In [1]: import numpy as np

In [2]: import numpy.linalg as la

In [3]: np.set_printoptions(precision=2, suppress=True, linewidth=160)

In [4]: def rd(a):
   ...:     return np.round(a, 2) + 0
   ...: 

In [5]: F = np.load("block11.npy")

In [6]: rd(F)
Out[6]: 
array([[ 0.28, -0.91,  1.43, -1.99, -0.97, -0.77, -0.49, -0.57],
       [ 0.85,  1.31,  0.72, -1.3 ,  1.43,  0.89,  1.23, -0.01],
       [-0.14, -1.04,  0.73,  0.46, -0.4 ,  2.51, -0.1 , -0.83],
       [ 1.56, -1.22, -0.72,  0.13, -0.86, -0.13,  1.88,  0.48],
       [ 0.  , -0.88, -1.56, -1.45,  0.65,  0.83, -1.03,  1.24],
       [ 1.84,  0.94, -1.  ,  0.01, -0.56,  0.19, -1.18, -1.4 ],
       [-1.42,  1.03, -1.1 , -0.97, -1.54,  0.47,  0.95, -0.52],
       [-0.57, -1.08, -0.86, -0.24,  1.42, -0.6 ,  0.58, -2.  ]])

In [7]: rng = np.random.default_rng(82933)

In [8]: z = rng.permutation(8)

In [9]: z
Out[9]: array([7, 1, 3, 2, 5, 6, 4, 0])

In [10]: out = F[z][:, z]

In [11]: rd(np.trace(out))
Out[11]: np.float64(2.24)

In [12]: np.allclose(out, F)
Out[12]: False

In [13]: rd(np.diag(out))
Out[13]: array([-2.  ,  1.31,  0.13,  0.73,  0.19,  0.95,  0.65,  0.28])

In [14]: rd(np.sort(np.abs(la.eigvals(out))))
Out[14]: array([3., 3., 3., 3., 3., 3., 3., 3.])

In [15]: rd(la.det(out)), rd(la.det(F[z]))
Out[15]: (np.float64(-6561.0), np.float64(-6561.0))

In [16]: r0, v = F[1], F[7]

In [17]: rd(r0 @ v)
Out[17]: np.float64(0.0)

In [18]: rd(r0 @ r0)
Out[18]: np.float64(9.0)

In [19]: pr = (r0 @ v) / (r0 @ r0) * r0

In [20]: rd(pr)
Out[20]: array([0., 0., 0., 0., 0., 0., 0., 0.])

In [21]: F.reshape(8, 9)
---------------------------------------------------------------------------
ValueError                                Traceback (most recent call last)
Cell In[21], line 1
----> 1 F.reshape(8, 9)

ValueError: cannot reshape array of size 64 into shape (8,9)

In [22]: rd(F.reshape(2, -1))
Out[22]: 
array([[ 0.28, -0.91,  1.43, -1.99, -0.97, -0.77, -0.49, -0.57,  0.85,  1.31,  0.72, -1.3 ,  1.43,  0.89,  1.23, -0.01, -0.14, -1.04,  0.73,  0.46, -0.4 ,
         2.51, -0.1 , -0.83,  1.56, -1.22, -0.72,  0.13, -0.86, -0.13,  1.88,  0.48],
       [ 0.  , -0.88, -1.56, -1.45,  0.65,  0.83, -1.03,  1.24,  1.84,  0.94, -1.  ,  0.01, -0.56,  0.19, -1.18, -1.4 , -1.42,  1.03, -1.1 , -0.97, -1.54,
         0.47,  0.95, -0.52, -0.57, -1.08, -0.86, -0.24,  1.42, -0.6 ,  0.58, -2.  ]])

In [23]: rd(F.ravel(order="F"))
Out[23]: 
array([ 0.28,  0.85, -0.14,  1.56,  0.  ,  1.84, -1.42, -0.57, -0.91,  1.31, -1.04, -1.22, -0.88,  0.94,  1.03, -1.08,  1.43,  0.72,  0.73, -0.72, -1.56,
       -1.  , -1.1 , -0.86, -1.99, -1.3 ,  0.46,  0.13, -1.45,  0.01, -0.97, -0.24, -0.97,  1.43, -0.4 , -0.86,  0.65, -0.56, -1.54,  1.42, -0.77,  0.89,
        2.51, -0.13,  0.83,  0.19,  0.47, -0.6 , -0.49,  1.23, -0.1 ,  1.88, -1.03, -1.18,  0.95,  0.58, -0.57, -0.01, -0.83,  0.48,  1.24, -1.4 , -0.52,
       -2.  ])

In [24]: T = F.reshape(8, 2, -1)

In [25]: rd(np.swapaxes(T, 1, 2)[3])
Out[25]: 
array([[ 1.56, -0.86],
       [-1.22, -0.13],
       [-0.72,  1.88],
       [ 0.13,  0.48]])

In [26]: T.shape
Out[26]: (8, 2, 4)
